>>> import numpy as np
>>> np.set_printoptions(precision=1, suppress=True, linewidth=140)
>>> m1 = np.tanh(np.array([[0.5, -0.8],
...     [-0.2, 0.3],
...     [0.3, -1.5],
...     [-0.2, -2.7],
...     [0.7, -0.3],
...     [-1.2, -1.0],
...     [-1.9, -0.1],
...     [1.4, 0.2],
...     [-1.0, -0.7],
...     [0.7, -1.6],
...     [0.9, -0.4],
...     [-1.3, -0.1],
...     [0.2, 0.0],
...     [-1.4, 3.1],
...     [0.0, 0.2]]) @ np.array([[0.6, -0.2, 0.9], [-1.0, 1.1, -0.9]]))
>>> m1.round(1) + 0
array([[ 0.8, -0.8,  0.8],
       [-0.4,  0.4, -0.4],
       [ 0.9, -0.9,  0.9],
       [ 1. , -1. ,  1. ],
       [ 0.6, -0.4,  0.7],
       [ 0.3, -0.7, -0.2],
       [-0.8,  0.3, -0.9],
       [ 0.6, -0.1,  0.8],
       [ 0.1, -0.5, -0.3],
       [ 1. , -1. ,  1. ],
       [ 0.7, -0.6,  0.8],
       [-0.6,  0.1, -0.8],
       [ 0.1,  0. ,  0.2],
       [-1. ,  1. , -1. ],
       [-0.2,  0.2, -0.2]])
>>> Xc = m1 - m1.mean(axis=0)
>>> V = np.linalg.svd(Xc)[2][:2]
>>> A2 = Xc - Xc @ V.T @ V
>>> np.linalg.norm(A2, axis=1).round(6).argmax()
np.int64(5)
>>> P = m1 @ np.linalg.solve(m1.T @ m1, m1.T)
>>> np.round(P @ m1[:, 1], 1) + 0
array([-0.8,  0.4, -0.9, -1. , -0.4, -0.7,  0.3, -0.1, -0.5, -1. , -0.6,  0.1,  0. ,  1. ,  0.2])
>>> np.allclose(P @ P, P)
True
>>> z = m1[:, 1] > np.median(m1[:, 1])
>>> u = m1[z].mean(axis=0) - m1[~z].mean(axis=0)
>>> np.argsort(-np.abs(u).round(6), kind="stable")
array([0, 1, 2])
>>> round(float((((m1 - m1.mean(axis=0)) @ u > 0) == z).mean()), 1)
0.9
>>> z.astype(int)
array([0, 1, 0, 0, 0, 0, 1, 1, 0, 0, 0, 1, 1, 1, 1])
>>> round(float(m1[5] @ m1[8]), 1)
0.4
>>> np.round(np.linalg.norm(m1) ** 2 / np.linalg.norm(m1, 2) ** 2, 1)
np.float64(1.1)
>>> np.round(np.linalg.norm(m1, 1), 1), np.round(np.linalg.norm(m1, np.inf), 1)
(np.float64(10.0), np.float64(3.0))
>>> round(np.linalg.norm(m1[5] - m1[8]), 1)
np.float64(0.3)
>>> u, g = m1[7], m1[5]
>>> round(float(u @ g), 1)
0.1
>>> round(float(u @ u), 1)
1.0
>>> pr = (u @ g) / (u @ u) * u
>>> np.linalg.matrix_rank(np.outer(u, g))
np.int64(1)
>>> np.round(np.outer(u, g), 1) + 0
array([[ 0.2, -0.4, -0.1],
       [ 0. ,  0. ,  0. ],
       [ 0.2, -0.6, -0.1]])
>>> (g - pr) @ u
np.float64(0.0)
>>> g - pr
array([ 0.2, -0.7, -0.2])
>>> pr.round(1) + 0
array([0., 0., 0.])
>>> J = np.load("m.npy")
>>> J
array([[ 0, -3, -5, -4],
       [ 0,  0, -3,  4],
       [ 0,  0,  0, -4],
       [ 0,  0,  0,  0]])
>>> round(np.linalg.eigvals(J).sum().real, 1)
np.float64(0.0)
>>> np.round(np.linalg.det(2 * J), 1), round(float(np.linalg.det(J)), 1)
(np.float64(0.0), 0.0)
>>> np.poly(J)
array([1., 0., 0., 0., 0.])
>>> np.einsum("ii->", J)
np.int64(0)
>>> np.round(np.linalg.det(J[::-1]), 1)
np.float64(0.0)
>>> rk = np.linalg.matrix_rank(J)
>>> rk
np.int64(3)
>>> null = np.linalg.svd(J)[2][rk:].T
>>> [int(np.linalg.matrix_rank(J[:, :j + 1])) for j in range(4)]
[0, 1, 2, 3]
>>> null.shape
(4, 1)
>>> null[:, 0] / null[np.abs(null[:, 0]).round(6).argmax(), 0]
array([ 1., -0., -0., -0.])
>>> np.linalg.matrix_rank(J.T @ J), np.linalg.matrix_rank(J @ J.T)
(np.int64(3), np.int64(3))
>>> J @ null
array([[0.],
       [0.],
       [0.],
       [0.]])
>>> null @ null.T
array([[1., 0., 0., 0.],
       [0., 0., 0., 0.],
       [0., 0., 0., 0.],
       [0., 0., 0., 0.]])
>>> np.allclose(J @ null, 0)
True
>>> np.argsort(-np.linalg.norm(J, axis=0).round(6), kind="stable")[:3]
array([3, 2, 1])
>>> np.linalg.matrix_rank(J, rtol=0.1)
np.int64(3)
>>> np.linalg.cond(J) > 100
np.True_
>>> round(np.linalg.norm(J, 2) / np.linalg.norm(J), 1)
np.float64(0.8)
>>> np.allclose(J[:-1].T @ np.linalg.lstsq(J[:-1].T, J[-1])[0], J[-1])
True
>>> t3 = np.stack([m1, -2 * m1, m1[::-1]])
>>> (t3 @ m1.T).shape
(3, 15, 15)
>>> np.linalg.norm(t3, axis=(1, 2))
array([4.6, 9.1, 4.6])
>>> np.einsum("bij,cij->bc", t3, t3)
array([[ 20.8, -41.7,   4.1],
       [-41.7,  83.4,  -8.2],
       [  4.1,  -8.2,  20.8]])
>>> t3.shape
(3, 15, 3)
>>> t3.sum(axis=0)
array([[-1. ,  1. , -1. ],
       [-0.6,  0.6, -0.6],
       [-0.8,  0.9, -0.7],
       [-1.6,  1.1, -1.8],
       [ 0.1, -0.1,  0.1],
       [ 0.7, -0.3,  1.1],
       [ 0.9, -0.8,  0.7],
       [ 0. ,  0. ,  0. ],
       [-0.9,  0.8, -0.7],
       [-0.7,  0.3, -1.1],
       [-0.1,  0.1, -0.1],
       [ 1.6, -1.1,  1.8],
       [ 0.8, -0.9,  0.7],
       [ 0.6, -0.6,  0.6],
       [ 1. , -1. ,  1. ]])
>>> np.linalg.matrix_rank(t3.reshape(3, -1))
np.int64(2)
>>> W0 = np.array([[3, 1, 0, -2],
...     [2, -3, 0, 3],
...     [0, -2, -1, 1],
...     [3, 1, -1, 3],
...     [2, -3, 3, 1]])
>>> W0[:, 2] = 4 * W0[:, 0]
>>> W0
array([[ 3,  1, 12, -2],
       [ 2, -3,  8,  3],
       [ 0, -2,  0,  1],
       [ 3,  1, 12,  3],
       [ 2, -3,  8,  1]])
>>> np.linalg.cond(W0) > 100
np.True_
>>> np.argsort(-np.linalg.norm(W0, axis=0).round(6), kind="stable")[:3]
array([2, 0, 1])
>>> [round(float(x), 1) for x in np.linalg.svd(W0, compute_uv=False)[:3]]
[21.2, 5.6, 3.2]
>>> np.linalg.matrix_rank(W0, rtol=0.1)
np.int64(3)
>>> mat = np.load("run4.npy")
>>> mat
array([[2., 0., 0., 0.],
       [2., 2., 0., 0.],
       [0., 0., 3., 1.],
       [0., 0., 0., 3.]])
>>> np.poly(mat)
array([  1., -10.,  37., -60.,  36.])
>>> np.linalg.eigvals(mat)
array([2., 2., 3., 3.])
>>> P = np.triu(np.array([[-4, -8, 1, 1], [-9, -2, -4, -5], [-6, -6, -9, -2], [6, -3, 8, -7]]), 1) + np.eye(4)
>>> A2 = P @ mat @ np.linalg.inv(P)
>>> P @ mat - mat @ P
array([[-16.,   0.,   1.,   2.],
       [  0.,  16.,  -6., -11.],
       [  0.,   0.,   0.,   0.],
       [  0.,   0.,   0.,   0.]])
>>> np.linalg.matrix_rank(A2)
np.int64(4)
>>> A2
array([[  -14.,  -128.,  -495., -1612.],
       [    2.,    18.,    58.,   185.],
       [    0.,     0.,     3.,     1.],
       [    0.,     0.,     0.,     3.]])
>>> A2 = mat[0, 0] * mat[1:] - np.outer(mat[1:, 0], mat[0])
>>> A2
array([[0., 4., 0., 0.],
       [0., 0., 6., 2.],
       [0., 0., 0., 6.]])
>>> np.linalg.matrix_rank(A2), np.linalg.matrix_rank(mat)
(np.int64(3), np.int64(4))
>>> u = np.array([2, 5])
>>> np.polyval(u, mat[2])
array([ 5.,  5., 11.,  7.])
>>> np.cross(mat[2, :3], mat[0, :3])
array([0., 6., 0.])
>>> F = np.array([[3, 0, 0], [0, -5, 4], [0, -1, 1]])
>>> F
array([[ 3,  0,  0],
       [ 0, -5,  4],
       [ 0, -1,  1]])
>>> F[0] @ F[1]
np.int64(0)
>>> np.linalg.norm(F, axis=1).argmax()
np.int64(1)
>>> np.round(np.linalg.norm(F, 1), 1), round(np.linalg.norm(F, np.inf), 1)
(np.float64(6.0), np.float64(9.0))
>>> np.linalg.norm(F, axis=0)
array([3. , 5.1, 4.1])
>>> x0 = np.array([-9, 6, 6])
>>> y = F @ x0
>>> c, lr = np.zeros(3), 1 / np.linalg.norm(F, 2) ** 2
>>> for i in range(3):
...     c -= lr * F.T @ (F @ c - y)
...     if i % 1 == 0: print(i, round(np.linalg.norm(F @ c - y), 1))
... 
0 21.4
1 16.9
2 13.4
>>> round(np.linalg.cond(F), 1)
np.float64(43.0)
>>> u = np.array([1, 1, 2])
>>> A2 = F + np.outer(u, np.eye(3)[0])
>>> round(np.linalg.det(A2) / np.linalg.det(F), 1), np.round(1 + np.linalg.solve(F, u)[0], 1)
(np.float64(1.3), np.float64(1.3))
>>> np.linalg.matrix_rank(A2 - F)
np.int64(1)
>>> W = np.array([[0, 1], [2, 3], [2, 2]])
>>> c = np.array([-4, -1])
>>> H = np.maximum(F @ W + c, 0)
>>> (H > 0).mean(axis=0)
array([0. , 0.3])
>>> np.linalg.matrix_rank(H)
np.int64(1)
>>> H
array([[0, 2],
       [0, 0],
       [0, 0]])
>>> W2 = np.array([[2, -3], [2, -1]])
>>> W @ W2
array([[ 2, -1],
       [10, -9],
       [ 8, -8]])
>>> u = np.array([2, 2])
>>> np.correlate(F[0], F[1], "full")
array([ 12, -15,   0,   0,   0])
>>> np.array([np.convolve(row, u, "same") for row in F])
array([[  6,   6,   0],
       [  0, -10,  -2],
       [  0,  -2,   0]])
>>> np.cross(F[0, :3], F[1, :3])
array([  0, -12, -15])
>>> np.convolve(F[0], u)
array([6, 6, 0, 0])
>>> M = np.load("layer8.npy")
>>> M
array([[ 2.3, -0.8, -0.5, -0.3],
       [-0.6, -1.8,  1.9, -0.2],
       [ 0.7,  0.8,  0.6,  2.6]])
>>> A2 = M / np.linalg.norm(M, axis=1, keepdims=True)
>>> G = A2 @ A2.T
>>> np.argwhere(np.triu(np.abs(G) > 0.95, 1))
array([], shape=(0, 2), dtype=int64)
>>> np.round(np.degrees(np.arccos(np.clip(G[2, 0], -1, 1))), 1)
np.float64(90.9)
>>> G[2].round(1) + 0
array([ 0. , -0.2,  1. ])
>>> (G - 2 * np.eye(3)).round(6).argmax(axis=1)
array([2, 0, 0])
>>> np.linalg.norm(A2, axis=1)
array([1., 1., 1.])
>>> u = np.array([7, 2])
>>> np.convolve(M[0], u)
array([16.1, -1. , -5.1, -3.1, -0.6])
>>> np.polyval(u, M[0])
array([18.1, -3.6, -1.5, -0.1])
